$ ipython --no-banner

In [1]: import numpy as np

In [2]: np.set_printoptions(precision=3, suppress=True, linewidth=200, legacy="1.25")

In [3]: A = np.load("mat.npy")

In [4]: A
Out[4]: 
array([[ 0.442,  0.324,  0.044, -0.002,  0.241, -0.286],
       [ 0.324,  0.811, -0.037,  0.03 , -0.142,  0.161],
       [ 0.044, -0.037,  0.858,  0.34 , -0.042, -0.034],
       [-0.002,  0.03 ,  0.34 ,  0.167,  0.058,  0.138],
       [ 0.241, -0.142, -0.042,  0.058,  0.892,  0.114],
       [-0.286,  0.161, -0.034,  0.138,  0.114,  0.83 ]])

In [5]: u, r1 = A[1], A[4]

In [6]: np.round(u @ u, 3)
Out[6]: 0.811

In [7]: pr = (u @ r1) / (u @ u) * u

In [8]: np.round(r1 - pr, 3) + 0
Out[8]: array([ 0.297,  0.   , -0.049,  0.064,  0.867,  0.142])

In [9]: print(np.round(np.linalg.norm(u + r1) ** 2 + np.linalg.norm(u - r1) ** 2, 3))
3.407

In [10]: x = np.array([-6, -1, 9, 2, 7, 2])

In [11]: A @ (2 * x)
Out[11]: array([-2.944, -7.398, 15.624,  8.109,  9.811,  7.968])

In [12]: print(np.linalg.norm(A @ x) <= np.linalg.norm(A, 2) * np.linalg.norm(x) + 1e-9)
True

In [13]: X = np.load("a.npy")

In [14]: X
Out[14]: 
array([[0, 1, 3, 3, 1],
       [0, 0, 3, 3, 3],
       [0, 0, 0, 1, 2],
       [0, 0, 0, 0, 1],
       [0, 0, 0, 0, 0]])

In [15]: x = np.array([2, -1, 1, 3, 1])

In [16]: h1 = np.maximum(X @ x, 0)

In [17]: np.tanh(X @ x)
Out[17]: array([1.   , 1.   , 1.   , 0.762, 0.   ])

In [18]: h1
Out[18]: array([12, 15,  5,  1,  0])

In [19]: X * (h1 > 1e-9)[:, None]
Out[19]: 
array([[0, 1, 3, 3, 1],
       [0, 0, 3, 3, 3],
       [0, 0, 0, 1, 2],
       [0, 0, 0, 0, 1],
       [0, 0, 0, 0, 0]])

In [20]: np.argsort(-np.linalg.norm(X, axis=0).round(6), kind="stable")[:3]
Out[20]: array([3, 2, 4])

In [21]: np.linalg.matrix_rank(X, rtol=0.1)
Out[21]: 2

In [22]: round(float(np.linalg.norm(X, 2) / np.linalg.norm(X)), 3)
Out[22]: 0.946

In [23]: np.unique(X.round(6), axis=0).shape
Out[23]: (5, 5)

In [24]: round(np.trace(np.linalg.pinv(X) @ X), 3)
Out[24]: 4.0

In [25]: np.abs(np.diag(np.linalg.qr(X)[1])) > 1e-9
Out[25]: array([False, False, False, False, False])

In [26]: np.round(X @ np.linalg.pinv(X) @ X, 3) + 0
Out[26]: 
array([[0., 1., 3., 3., 1.],
       [0., 0., 3., 3., 3.],
       [0., 0., 0., 1., 2.],
       [0., 0., 0., 0., 1.],
       [0., 0., 0., 0., 0.]])

In [27]: x = np.array([0, 0, -2, -1, 3])

In [28]: print(X * x)
[[ 0  0 -6 -3  3]
 [ 0  0 -6 -3  9]
 [ 0  0  0 -1  6]
 [ 0  0  0  0  3]
 [ 0  0  0  0  0]]

In [29]: (X - X.T) / 2
Out[29]: 
array([[ 0. ,  0.5,  1.5,  1.5,  0.5],
       [-0.5,  0. ,  1.5,  1.5,  1.5],
       [-1.5, -1.5,  0. ,  0.5,  1. ],
       [-1.5, -1.5, -0.5,  0. ,  0.5],
       [-0.5, -1.5, -1. , -0.5,  0. ]])

In [30]: np.allclose(X @ X.T, X.T @ X)
Out[30]: False

In [31]: (X + X.T) / 2
Out[31]: 
array([[0. , 0.5, 1.5, 1.5, 0.5],
       [0.5, 0. , 1.5, 1.5, 1.5],
       [1.5, 1.5, 0. , 0.5, 1. ],
       [1.5, 1.5, 0.5, 0. , 0.5],
       [0.5, 1.5, 1. , 0.5, 0. ]])

In [32]: np.linalg.matrix_power(X, 3)
Out[32]: 
array([[ 0,  0,  0,  3, 12],
       [ 0,  0,  0,  0,  3],
       [ 0,  0,  0,  0,  0],
       [ 0,  0,  0,  0,  0],
       [ 0,  0,  0,  0,  0]])

In [33]: np.trace(X)
Out[33]: 0

In [34]: F = np.array([[0, 13, 8, 2, -2, -12],
    ...:     [-13, 0, -8, -3, -1, 4],
    ...:     [-8, 8, 0, -2, 1, 4],
    ...:     [-2, 3, 2, 0, 2, -18],
    ...:     [2, 1, -1, -2, 0, 10],
    ...:     [12, -4, -4, 18, -10, 0]])

In [35]: F
Out[35]: 
array([[  0,  13,   8,   2,  -2, -12],
       [-13,   0,  -8,  -3,  -1,   4],
       [ -8,   8,   0,  -2,   1,   4],
       [ -2,   3,   2,   0,   2, -18],
       [  2,   1,  -1,  -2,   0,  10],
       [ 12,  -4,  -4,  18, -10,   0]])

In [36]: rng = np.random.default_rng(19)

In [37]: labels = rng.permutation(6)

In [38]: labels
Out[38]: array([4, 2, 1, 0, 5, 3])

In [39]: M2 = F[labels][:, labels]

In [40]: np.allclose(M2, F)
Out[40]: False

In [41]: M2
Out[41]: 
array([[  0,  -1,   1,   2,  10,  -2],
       [  1,   0,   8,  -8,   4,  -2],
       [ -1,  -8,   0, -13,   4,  -3],
       [ -2,   8,  13,   0, -12,   2],
       [-10,  -4,  -4,  12,   0,  18],
       [  2,   2,   3,  -2, -18,   0]])

In [42]: M2.ravel(order="F")
Out[42]: array([  0,   1,  -1,  -2, -10,   2,  -1,   0,  -8,   8,  -4,   2,   1,   8,   0,  13,  -4,   3,   2,  -8, -13,   0,  12,  -2,  10,   4,   4, -12,   0, -18,  -2,  -2,  -3,   2,  18,   0])

In [43]: print(M2.reshape(2, -1))
[[  0  -1   1   2  10  -2   1   0   8  -8   4  -2  -1  -8   0 -13   4  -3]
 [ -2   8  13   0 -12   2 -10  -4  -4  12   0  18   2   2   3  -2 -18   0]]

In [44]: t3 = M2.reshape(6, 2, -1)

In [45]: np.swapaxes(t3, 1, 2)[1]
Out[45]: 
array([[ 1, -8],
       [ 0,  4],
       [ 8, -2]])

In [46]: t3[:, 0]
Out[46]: 
array([[  0,  -1,   1],
       [  1,   0,   8],
       [ -1,  -8,   0],
       [ -2,   8,  13],
       [-10,  -4,  -4],
       [  2,   2,   3]])

In [47]: t3.transpose(1, 0, 2)
Out[47]: 
array([[[  0,  -1,   1],
        [  1,   0,   8],
        [ -1,  -8,   0],
        [ -2,   8,  13],
        [-10,  -4,  -4],
        [  2,   2,   3]],

       [[  2,  10,  -2],
        [ -8,   4,  -2],
        [-13,   4,  -3],
        [  0, -12,   2],
        [ 12,   0,  18],
        [ -2, -18,   0]]])

In [48]: np.einsum("ihd,jhd->hij", t3, t3).shape
Out[48]: (2, 6, 6)

In [49]: print(t3.shape)
(6, 2, 3)

In [50]: W0 = np.array([[0.6, -0.1, 0.4, -1.9],
    ...:     [-1.2, -0.2, -0.4, 0.2],
    ...:     [-0.3, -0.8, 0.3, 0.6],
    ...:     [0.7, -1.2, 0.9, -1.3]])

In [51]: W0
Out[51]: 
array([[ 0.6, -0.1,  0.4, -1.9],
       [-1.2, -0.2, -0.4,  0.2],
       [-0.3, -0.8,  0.3,  0.6],
       [ 0.7, -1.2,  0.9, -1.3]])

In [52]: round(float(np.linalg.norm(W0, 2) / np.linalg.norm(W0)), 3)
Out[52]: 0.847

In [53]: np.argsort(-np.linalg.norm(W0, axis=0).round(6), kind="stable")[:3]
Out[53]: array([3, 0, 1])

In [54]: K = np.load("m.npy")

In [55]: print(K)
[[1 0 1]
 [0 0 0]
 [1 0 1]]

In [56]: def softmax(z):
    ...:     e = np.exp(z - z.max(axis=-1, keepdims=True))
    ...:     return e / e.sum(axis=-1, keepdims=True)
    ...: 

In [57]: softmax(K[2])
Out[57]: array([0.422, 0.155, 0.422])

In [58]: print(softmax(K).sum(axis=1))
[1. 1. 1.]

In [59]: att = K @ K.T / np.sqrt(3)

In [60]: softmax(att + np.triu(np.full(att.shape, -np.inf), 1))
Out[60]: 
array([[1.   , 0.   , 0.   ],
       [0.5  , 0.5  , 0.   ],
       [0.432, 0.136, 0.432]])

In [61]: softmax(att)
Out[61]: 
array([[0.432, 0.136, 0.432],
       [0.333, 0.333, 0.333],
       [0.432, 0.136, 0.432]])

In [62]: x = np.array([1, -1, 0])

In [63]: h1 = np.maximum(K @ x, 0)

In [64]: K * (h1 > 1e-9)[:, None]
Out[64]: 
array([[1, 0, 1],
       [0, 0, 0],
       [1, 0, 1]])

In [65]: print(h1)
[1 0 1]

In [66]: np.tanh(K @ x)
Out[66]: array([0.762, 0.   , 0.762])

In [67]: u = np.array([-1, 4])

In [68]: np.correlate(K[0], K[1], "full")
Out[68]: array([0, 0, 0, 0, 0])

In [69]: np.array([np.convolve(row, u, "same") for row in K])
Out[69]: 
array([[-1,  4, -1],
       [ 0,  0,  0],
       [-1,  4, -1]])

In [70]: feats = np.array([[1.0, -2.0, 0.0, 0.0],
    ...:     [4.0, 4.0, 5.0, 0.0],
    ...:     [3.0, 0.0, -5.0, 0.0],
    ...:     [0.0, 0.0, 0.0, -4.0]])

In [71]: feats
Out[71]: 
array([[ 1., -2.,  0.,  0.],
       [ 4.,  4.,  5.,  0.],
       [ 3.,  0., -5.,  0.],
       [ 0.,  0.,  0., -4.]])

In [72]: x = np.array([3, 4, 4, -2])

In [73]: y = feats @ x

In [74]: y
Out[74]: array([ -5.,  48., -11.,   8.])

In [75]: np.linalg.solve(feats.T, feats[2])
Out[75]: array([-0.,  0.,  1., -0.])

In [76]: np.linalg.solve(feats, feats[:, 1])
Out[76]: array([ 0.,  1., -0., -0.])

In [77]: u, r1 = feats[2], feats[0]

In [78]: u @ r1
Out[78]: 3.0

In [79]: pr = (u @ r1) / (u @ u) * u

In [80]: print((r1 - pr) @ u)
0.0

In [81]: print(pr)
[ 0.265  0.    -0.441  0.   ]

In [82]: r1 - pr
Out[82]: array([ 0.735, -2.   ,  0.441,  0.   ])

In [83]: print(np.outer(u, r1))
[[ 3. -6.  0.  0.]
 [ 0. -0.  0.  0.]
 [-5. 10. -0. -0.]
 [ 0. -0.  0.  0.]]

In [84]: feats.ravel(order="F")
Out[84]: array([ 1.,  4.,  3.,  0., -2.,  4.,  0.,  0.,  0.,  5., -5.,  0.,  0.,  0.,  0., -4.])

In [85]: feats.reshape(2, -1)
Out[85]: 
array([[ 1., -2.,  0.,  0.,  4.,  4.,  5.,  0.],
       [ 3.,  0., -5.,  0.,  0.,  0.,  0., -4.]])

In [86]: feats.reshape(-1, 2)
Out[86]: 
array([[ 1., -2.],
       [ 0.,  0.],
       [ 4.,  4.],
       [ 5.,  0.],
       [ 3.,  0.],
       [-5.,  0.],
       [ 0.,  0.],
       [ 0., -4.]])

In [87]: t3 = feats.reshape(4, 2, -1)

In [88]: np.einsum("ihd,ihd->ih", t3, t3)
Out[88]: 
array([[ 5.,  0.],
       [32., 25.],
       [ 9., 25.],
       [ 0., 16.]])

In [89]: print(t3.transpose(1, 0, 2))
[[[ 1. -2.]
  [ 4.  4.]
  [ 3.  0.]
  [ 0.  0.]]

 [[ 0.  0.]
  [ 5.  0.]
  [-5.  0.]
  [ 0. -4.]]]

In [90]: np.einsum("ihd,jhd->hij", t3, t3).shape
Out[90]: (2, 4, 4)

In [91]: print(t3[:, 0])
[[ 1. -2.]
 [ 4.  4.]
 [ 3.  0.]
 [ 0.  0.]]

In [92]: q, evecs = np.linalg.qr(feats[:, :3])[0], np.linalg.qr(feats[:, 3:])[0]

In [93]: sig = np.linalg.svd(q.T @ evecs, compute_uv=False)

In [94]: np.degrees(np.arccos(sig.clip(0, 1)))
Out[94]: array([90.])

In [95]: (sig > 0.9).sum()
Out[95]: 0

In [96]: print(round(np.linalg.norm(q @ q.T - evecs @ evecs.T, 2), 3))
1.0

In [97]: print(sig)
[0.]

In [98]: P = np.triu(np.array([[2, 3, 1, 2], [0, 2, 1, -3], [0, 1, -2, 0], [-2, 3, -3, 2]]), 1) + np.eye(4)

In [99]: M2 = P @ feats @ np.linalg.inv(P)

In [100]: M2
Out[100]: 
array([[  16.,  -38.,   32., -154.],
       [   7.,  -17.,   10.,  -53.],
       [   3.,   -9.,    1.,  -33.],
       [   0.,    0.,    0.,   -4.]])

In [101]: P @ feats - feats @ P
Out[101]: 
array([[ 15.,   9.,  11., -16.],
       [  3., -12., -13.,  16.],
       [  0.,  -9.,  -3.,  -6.],
       [  0.,   0.,   0.,   0.]])

In [102]: m1 = np.load("w.npy")

In [103]: m1
Out[103]: 
array([[-0.843, -1.8  ,  0.9  ],
       [-0.793,  1.1  ,  0.8  ],
       [ 0.797, -1.4  , -0.8  ],
       [ 0.03 ,  0.5  ,  0.   ],
       [ 2.786, -0.8  , -2.8  ],
       [ 1.361, -0.3  , -1.4  ],
       [ 0.705, -0.6  , -0.8  ],
       [ 2.097, -2.8  , -2.1  ],
       [ 1.999,  1.   , -2.   ],
       [-0.007, -0.5  ,  0.   ],
       [-1.596, -1.   ,  1.6  ],
       [-0.001,  1.1  ,  0.   ],
       [-1.029, -1.4  ,  1.   ],
       [ 0.247,  0.9  , -0.2  ],
       [-0.621, -0.1  ,  0.6  ],
       [-1.036, -2.5  ,  1.   ]])

In [104]: u, r1 = W0[0], W0[2]

In [105]: u @ u
Out[105]: 4.14

In [106]: pr = (u @ r1) / (u @ u) * u

In [107]: print(np.linalg.matrix_rank(np.outer(u, r1)))
1

In [108]: np.outer(u, r1)
Out[108]: 
array([[-0.18, -0.48,  0.18,  0.36],
       [ 0.03,  0.08, -0.03, -0.06],
       [-0.12, -0.32,  0.12,  0.24],
       [ 0.57,  1.52, -0.57, -1.14]])

In [109]: Xs = m1 - m1.mean(axis=0)

In [110]: left, sig, Vh = np.linalg.svd(Xs, full_matrices=False)

In [111]: np.round(Xs.mean(axis=0), 3) + 0
Out[111]: array([0., 0., 0.])

In [112]: print(np.abs(Vh[0]).argmax())
2

In [113]: np.round((sig ** 2).sum() ** 2 / (sig ** 4).sum(), 3)
Out[113]: 1.775

In [114]: np.abs(left[:, 0]).argmax()
Out[114]: 4

In [115]: sig
Out[115]: array([7.027, 4.84 , 0.094])

In [116]: left, sig, Vh = np.linalg.svd(m1)

In [117]: np.argmax(sig[:-1] / (sig[1:] + 1e-6)) + 1
Out[117]: 2

In [118]: M2 = left[:, :2] @ np.diag(sig[:2]) @ Vh[:2]

In [119]: round(float(np.linalg.norm(m1 - M2, 2)), 3), round(sig[2], 3)
Out[119]: (0.095, 0.095)

In [120]: round(float(np.abs(m1 - M2).max()), 3)
Out[120]: 0.044

In [121]: print(np.linalg.matrix_rank(M2))
2

In [122]: np.linalg.matrix_rank(m1, rtol=0.05)
Out[122]: 2
